In [1]: import numpy as np

In [2]: from numpy import linalg as LA

In [3]: np.set_printoptions(suppress=True, linewidth=120)

In [4]: arr = np.loadtxt("m.csv", delimiter=",")

In [5]: arr.round(2) + 0
Out[5]: 
array([[ 0.48,  1.11, -0.67,  2.88,  1.66, -0.84, -0.84],
       [-2.35,  1.55,  0.32,  1.57,  3.97, -0.16, -1.38],
       [-1.86,  1.07, -0.13,  1.86,  2.09,  1.51,  0.16],
       [ 3.72,  0.45,  2.51,  4.85,  2.85,  8.49,  5.7 ],
       [ 0.29,  0.82, -0.47,  3.6 ,  1.  ,  3.  ,  2.15],
       [-2.91,  1.46, -0.28,  2.16,  3.11,  1.3 ,  0.11],
       [ 4.91, -1.98,  4.12, -4.6 , -2.81,  2.  , -3.09],
       [-2.5 ,  2.41, -0.6 ,  9.99,  5.63, 12.34, 11.24],
       [-4.15,  1.39, -4.27,  1.12, -1.1 , -6.37, -4.44],
       [ 1.23,  1.01, -0.63,  4.31,  1.4 ,  1.87,  1.71],
       [-0.46,  2.28, -7.47, 10.35, -1.64, -2.09,  3.57],
       [-3.93,  3.61, -7.48, 11.39,  2.36, -2.02,  3.79],
       [-2.22,  1.45, -3.71,  3.7 , -0.35, -2.74, -0.92],
       [ 1.8 ,  0.73,  5.65,  1.52,  6.83,  8.3 ,  3.  ],
       [ 5.  , -1.22,  6.32, -3.05,  1.66,  5.36, -0.9 ],
       [-0.45,  1.42,  1.58,  2.53,  4.85,  2.26,  0.38],
       [ 1.26, -1.08,  3.4 , -2.65, -0.84,  5.36,  0.15],
       [-2.6 ,  2.12, -2.01,  5.27,  3.34,  0.93,  1.67],
       [ 2.03,  0.07,  7.11, -0.99,  6.31,  8.7 ,  1.83],
       [ 3.27, -0.1 ,  2.76, -0.46,  1.45,  0.81, -2.02],
       [-0.01,  0.66,  0.85, -0.04,  1.84, -1.31, -2.88],
       [-1.76,  1.54, -1.36,  1.39,  2.25, -4.54, -3.97],
       [-0.83,  2.42, -0.61,  7.61,  5.65,  4.54,  4.74],
       [-0.77, -0.28, -4.97,  4.74, -6.81,  4.56,  5.4 ],
       [-1.8 ,  1.61, -0.09,  4.62,  3.73,  4.74,  3.53],
       [-0.49,  0.27,  4.25, -0.23,  4.08,  7.53,  2.2 ],
       [-0.7 ,  0.93, -1.48,  1.21,  0.32, -3.38, -3.08],
       [ 2.45,  0.37,  2.8 ,  3.41,  2.92,  8.06,  4.67],
       [ 5.87, -1.63,  6.49, -0.75,  0.6 , 11.75,  4.63],
       [ 0.93,  2.39, -0.82,  8.13,  5.36,  2.9 ,  3.92],
       [ 1.88,  0.58, -3.16,  6.43, -2.42,  3.21,  4.49],
       [ 2.95,  0.81,  4.41,  5.28,  5.85, 12.15,  7.77],
       [-0.83,  2.37, -0.03,  7.38,  6.08,  5.43,  5.09],
       [-1.35,  1.42,  0.36,  2.88,  3.62,  2.07,  0.78],
       [ 5.13, -1.65,  5.08, -0.98, -0.87,  9.77,  3.59],
       [ 0.  ,  1.62,  3.73,  2.06,  7.59,  3.58,  0.37],
       [-1.36,  1.27, -3.1 ,  3.3 , -0.28, -2.7 , -1.22],
       [-3.95,  3.3 , -3.8 ,  9.12,  5.1 ,  1.59,  4.18],
       [-1.01,  2.56,  4.8 ,  2.87, 11.48,  3.73,  0.3 ],
       [ 0.75,  0.65, -5.14,  5.26, -4.19, -1.84,  1.05],
       [-2.26,  3.35,  2.11,  6.  , 11.17,  3.09,  1.95],
       [-1.85,  2.75, -3.33, 10.17,  3.92,  4.78,  6.85],
       [-3.25,  2.56, -8.22, 10.72, -1.54, -0.14,  5.25]])

In [6]: Xc = arr - arr.mean(axis=1)
Traceback (most recent call last):
  Cell In[6], line 1
    Xc = arr - arr.mean(axis=1)
ValueError: operands could not be broadcast together with shapes (43,7) (43,) 


In [7]: Xc = arr - arr.mean(axis=0)

In [8]: Uu, s, vt = LA.svd(Xc, full_matrices=False)

In [9]: np.abs(vt[0]).argmax()
Out[9]: np.int64(5)

In [10]: round(float((s ** 2).sum() ** 2 / (s ** 4).sum()), 2)
Out[10]: 2.75

In [11]: s.round(2) + 0
Out[11]: array([40.68, 34.74, 24.38,  9.19,  0.  ,  0.  ,  0.  ])

In [12]: np.abs(Uu[:, 0]).argmax()
Out[12]: np.int64(28)
